% python3 -q
>>> import numpy as np
>>> from numpy import linalg as LA
>>> np.set_printoptions(suppress=True, linewidth=140)
>>> cent = np.array([[1, 0, 2, 1, 0],
...     [2, 0, 0, 1, 2],
...     [1, 2, 3, 1, 3],
...     [1, 3, 2, 2, 0],
...     [3, 2, 3, 0, 1]])
>>> rng = np.random.default_rng(257)
>>> mat = (rng.random((23, 5)) < 0.25) @ cent
>>> mat
array([[0, 0, 0, 0, 0],
       [3, 2, 3, 0, 1],
       [0, 0, 0, 0, 0],
       [1, 3, 2, 2, 0],
       [4, 4, 6, 1, 4],
       [2, 0, 0, 1, 2],
       [3, 0, 2, 2, 2],
       [1, 2, 3, 1, 3],
       [5, 7, 8, 3, 4],
       [2, 0, 0, 1, 2],
       [5, 2, 3, 1, 3],
       [0, 0, 0, 0, 0],
       [4, 5, 5, 2, 1],
       [1, 3, 2, 2, 0],
       [0, 0, 0, 0, 0],
       [3, 3, 2, 3, 2],
       [5, 5, 7, 3, 1],
       [0, 0, 0, 0, 0],
       [2, 0, 0, 1, 2],
       [0, 0, 0, 0, 0],
       [4, 5, 5, 4, 5],
       [5, 5, 7, 3, 1],
       [1, 0, 2, 1, 0]])
>>> d = LA.norm(mat[:, None] - mat[None], axis=-1)
>>> LA.matrix_rank(d ** 2)
np.int64(7)
>>> d.shape
(23, 23)
>>> np.flatnonzero(d[15] < d.mean() / 2)
array([15])
>>> arr = np.array([[-2.0, 2.0, -3.0], [2.0, 1.0, -6.0], [-3.0, -6.0, 6.0]])
>>> x = np.array([2, 3, 3])
>>> y = arr @ x
>>> coef, lr = np.zeros(3), 1 / LA.norm(arr, 2) ** 2
>>> for i in range(200):
...     coef -= lr * arr.T @ (arr @ coef - y)
...     if i % 50 == 0: print(i, round(LA.norm(arr @ coef - y), 2))
... 
0 13.0
50 0.27
100 0.01
150 0.0
>>> np.round(LA.cond(arr), 2)
np.float64(3.67)
>>> coef.round(2)
array([2., 3., 3.])
>>> data = np.load("test4.npy")
>>> data
array([[0, 1, 1, 1, 0, 1],
       [1, 0, 0, 0, 0, 0],
       [1, 0, 0, 0, 1, 0],
       [1, 0, 0, 0, 0, 0],
       [0, 0, 1, 0, 0, 0],
       [1, 0, 0, 0, 0, 0]])
>>> z = mat[:, 0] > np.median(mat[:, 0])
>>> r0 = mat[z].mean(axis=0) - mat[~z].mean(axis=0)
>>> r0.round(2)
array([3.33, 3.18, 4.11, 1.51, 1.71])
>>> round(float((((mat - mat.mean(axis=0)) @ r0 > 0) == z).mean()), 2)
0.91
>>> z.astype(int)
array([0, 1, 0, 0, 1, 0, 1, 0, 1, 0, 1, 0, 1, 0, 0, 1, 1, 0, 0, 0, 1, 1, 0])
>>> feats = np.array([[-0.4, -0.8, -2.0, -6.5, -1.5, 0.2],
...     [0.9, -0.5, 0.9, 8.0, 0.1, 0.1],
...     [-0.8, 0.8, -0.9, 8.5, 0.2, 1.1]])
>>> feats
array([[-0.4, -0.8, -2. , -6.5, -1.5,  0.2],
       [ 0.9, -0.5,  0.9,  8. ,  0.1,  0.1],
       [-0.8,  0.8, -0.9,  8.5,  0.2,  1.1]])
>>> t3 = np.stack([feats, -2 * feats, feats[::-1]])
>>> np.round(np.einsum("bij,cij->bc", t3, t3), 2)
array([[ 190.82, -381.64,  -41.81],
       [-381.64,  763.28,   83.62],
       [ -41.81,   83.62,  190.82]])
>>> (t3 @ feats.T).shape
(3, 3, 3)
>>> LA.matrix_rank(t3.reshape(3, -1))
np.int64(2)
>>> np.round(t3.sum(axis=0), 2)
array([[ -0.4,   1.6,   1.1,  15. ,   1.7,   0.9],
       [  0. ,   0. ,   0. ,   0. ,   0. ,   0. ],
       [  0.4,  -1.6,  -1.1, -15. ,  -1.7,  -0.9]])
>>> LA.matrix_rank(t3)
array([3, 3, 3])
>>> t3.shape
(3, 3, 6)
>>> x = np.array([1, 1, 0, 3, 3, 1])
>>> np.round(feats @ (2 * x), 2)
array([-50. ,  49.6,  54.4])
>>> np.round(np.einsum("ij,j->i", feats, x), 2)
array([-25. ,  24.8,  27.2])
>>> (feats @ x).argmax()
np.int64(2)
>>> x @ feats
Traceback (most recent call last):
  File "<python-input-38>", line 1, in <module>
    x @ feats
    ~~^~~~~~~
ValueError: matmul: Input operand 1 has a mismatch in its core dimension 0, with gufunc signature (n?,k),(k,m?)->(n?,m?) (size 3 is different from 6)
>>> feats @ np.ones(6)
array([-11. ,   9.5,   8.9])
>>> np.sign((feats @ x).round(6))
array([-1.,  1.,  1.])
>>> np.round(feats @ x, 2)
array([-25. ,  24.8,  27.2])
>>> w1 = np.array([[2, 0, 0, 0, 0, 1],
...     [1, 0, 0, 0, 0, 0],
...     [1, 2, 1, 1, 1, 1],
...     [0, 1, 1, 1, 1, 2],
...     [2, 1, 2, 1, 2, 2],
...     [2, 0, 0, 0, 0, 1]])
>>> coef = np.array([-5, -5, 0, 2, -2, 3])
>>> H = np.maximum(feats @ w1 + coef, 0)
>>> np.round((H > 0).mean(axis=0), 2)
array([0.  , 0.67, 0.67, 0.67, 0.67, 0.67])
>>> (H > 0).astype(int)
array([[0, 0, 0, 0, 0, 0],
       [0, 1, 1, 1, 1, 1],
       [0, 1, 1, 1, 1, 1]])
>>> H.round(2)
array([[ 0. ,  0. ,  0. ,  0. ,  0. ,  0. ],
       [ 0. ,  4.9,  9.1, 11. ,  7.1, 21.1],
       [ 0. ,  1.9,  8. ,  9.8,  6. , 19.8]])
>>> LA.matrix_rank(H)
np.int64(2)
>>> cent = np.array([[8, 5, 5], [8, 3, 1], [4, 5, 4], [1, 8, 5], [6, 9, 2], [2, 9, 1]])
>>> np.round(H @ cent, 2)
array([[  0. ,   0. ,   0. ],
       [171.4, 402. , 131.6],
       [132.6, 356.3, 114.7]])
>>> w1 @ cent
array([[18, 19, 11],
       [ 8,  5,  5],
       [37, 42, 19],
       [23, 43, 14],
       [49, 67, 30],
       [18, 19, 11]])
>>> round(float(np.trace(LA.pinv(H) @ H)), 2)
2.0
>>> def softmax(z):
...     e = np.exp(z - z.max(axis=-1, keepdims=True))
...     return e / e.sum(axis=-1, keepdims=True)
... 
>>> np.round(softmax(feats[1]), 2) + 0
array([0., 0., 0., 1., 0., 0.])
>>> np.round(softmax(feats).sum(axis=1), 2)
array([1., 1., 1.])
>>> np.round(softmax(10 * feats[1]), 2) + 0
array([0., 0., 0., 1., 0., 0.])
>>> np.round(softmax(feats[1] + -2), 2) + 0
array([0., 0., 0., 1., 0., 0.])
>>> att = feats @ feats.T / np.sqrt(6)
>>> softmax(att).round(6).argmax(axis=1)
array([0, 2, 2])
>>> np.round(softmax(att)[1] @ feats, 2) + 0
array([ 0.  ,  0.19, -0.06,  8.27,  0.15,  0.63])
>>> np.round(softmax(att + np.triu(np.full(att.shape, -np.inf), 1)), 2) + 0
array([[1.  , 0.  , 0.  ],
       [0.  , 1.  , 0.  ],
       [0.  , 0.02, 0.98]])
>>> W0 = np.diag(3 * np.array([-2, 0, 0, 3, -1, 2])) + np.array([[0, 2, 1, -3, -2, 0],
...     [1, -2, 0, 3, 0, 3],
...     [1, 3, -2, 3, 0, 3],
...     [3, 3, 3, -1, 2, 0],
...     [0, 2, 2, -2, -2, -1],
...     [-3, -1, 1, 1, -2, 2]])
>>> W0
array([[-6,  2,  1, -3, -2,  0],
       [ 1, -2,  0,  3,  0,  3],
       [ 1,  3, -2,  3,  0,  3],
       [ 3,  3,  3,  8,  2,  0],
       [ 0,  2,  2, -2, -5, -1],
       [-3, -1,  1,  1, -2,  8]])
>>> Y = W0 / np.sqrt((W0 ** 2).mean(axis=1, keepdims=True))
>>> LA.matrix_rank(Y) == LA.matrix_rank(W0)
np.True_
>>> Q, R = LA.qr(W0)
>>> np.round(Q.T @ Q, 2) + 0
array([[1., 0., 0., 0., 0., 0.],
       [0., 1., 0., 0., 0., 0.],
       [0., 0., 1., 0., 0., 0.],
       [0., 0., 0., 1., 0., 0.],
       [0., 0., 0., 0., 1., 0.],
       [0., 0., 0., 0., 0., 1.]])
>>> np.round(Q @ R, 2) + 0
array([[-6.,  2.,  1., -3., -2.,  0.],
       [ 1., -2.,  0.,  3.,  0.,  3.],
       [ 1.,  3., -2.,  3.,  0.,  3.],
       [ 3.,  3.,  3.,  8.,  2.,  0.],
       [ 0.,  2.,  2., -2., -5., -1.],
       [-3., -1.,  1.,  1., -2.,  8.]])
>>> x = np.array([5, 3, -2, -4, -2, -4])
>>> LA.norm(W0 @ x) <= LA.norm(W0, 2) * LA.norm(x) + 1e-9
np.True_
>>> W0 * x
array([[-30,   6,  -2,  12,   4,   0],
       [  5,  -6,   0, -12,   0, -12],
       [  5,   9,   4, -12,   0, -12],
       [ 15,   9,  -6, -32,  -4,   0],
       [  0,   6,  -4,   8,  10,   4],
       [-15,  -3,  -2,  -4,   4, -32]])
>>> W0 @ x
array([-10, -25,  -6, -18,  24, -52])
>>> W0 @ (2 * x)
array([ -20,  -50,  -12,  -36,   48, -104])
>>> M = np.load("x.npy")
>>> M.round(2)
array([[-0.45, -0.02],
       [-0.57, -0.21],
       [ 0.  ,  0.03],
       [ 0.66,  0.06],
       [ 0.09, -0.39],
       [-0.15,  0.89]])
>>> P = M @ LA.solve(M.T @ M, M.T)
>>> np.round(P @ M[:, 1], 2)
array([-0.02, -0.21,  0.03,  0.06, -0.39,  0.89])
>>> X = np.load("out0.npy")
>>> X.round(2)
array([[ 0.4 , -0.84,  0.36],
       [-0.84, -0.18,  0.51],
       [ 0.36,  0.51,  0.78]])
>>> # symmetric, so the eigenvalues are real
>>> np.round(softmax(X[0]), 2)
array([0.44, 0.13, 0.43])
>>> att = X @ X.T / np.sqrt(3)
>>> softmax(att).round(6).argmax(axis=1)
array([0, 1, 2])
>>> np.round(softmax(att), 2)
array([[0.47, 0.26, 0.26],
       [0.26, 0.47, 0.26],
       [0.26, 0.26, 0.47]])
>>> np.round(softmax(att)[0] @ X, 2)
array([ 0.06, -0.31,  0.51])
>>> (X - X.T) / 2
array([[0., 0., 0.],
       [0., 0., 0.],
       [0., 0., 0.]])
>>> np.allclose(X, X.T)
True
>>> LA.determinant(X)
Traceback (most recent call last):
  File "<python-input-88>", line 1, in <module>
    LA.determinant(X)
    ^^^^^^^^^^^^^^
AttributeError: module 'numpy.linalg' has no attribute 'determinant'
>>> np.round((X + X.T) / 2, 2)
array([[ 0.4 , -0.84,  0.36],
       [-0.84, -0.18,  0.51],
       [ 0.36,  0.51,  0.78]])
>>> np.round(np.trace(X), 2)
np.float64(1.0)
>>> np.round(X @ X, 2) + 0
array([[1., 0., 0.],
       [0., 1., 0.],
       [0., 0., 1.]])
>>> X.inv()
Traceback (most recent call last):
  File "<python-input-92>", line 1, in <module>
    X.inv()
    ^^^^^
AttributeError: 'numpy.ndarray' object has no attribute 'inv'
>>> assert X == X.T
Traceback (most recent call last):
  File "<python-input-93>", line 1, in <module>
    assert X == X.T
           ^^^^^^^^
ValueError: The truth value of an array with more than one element is ambiguous. Use a.any() or a.all()
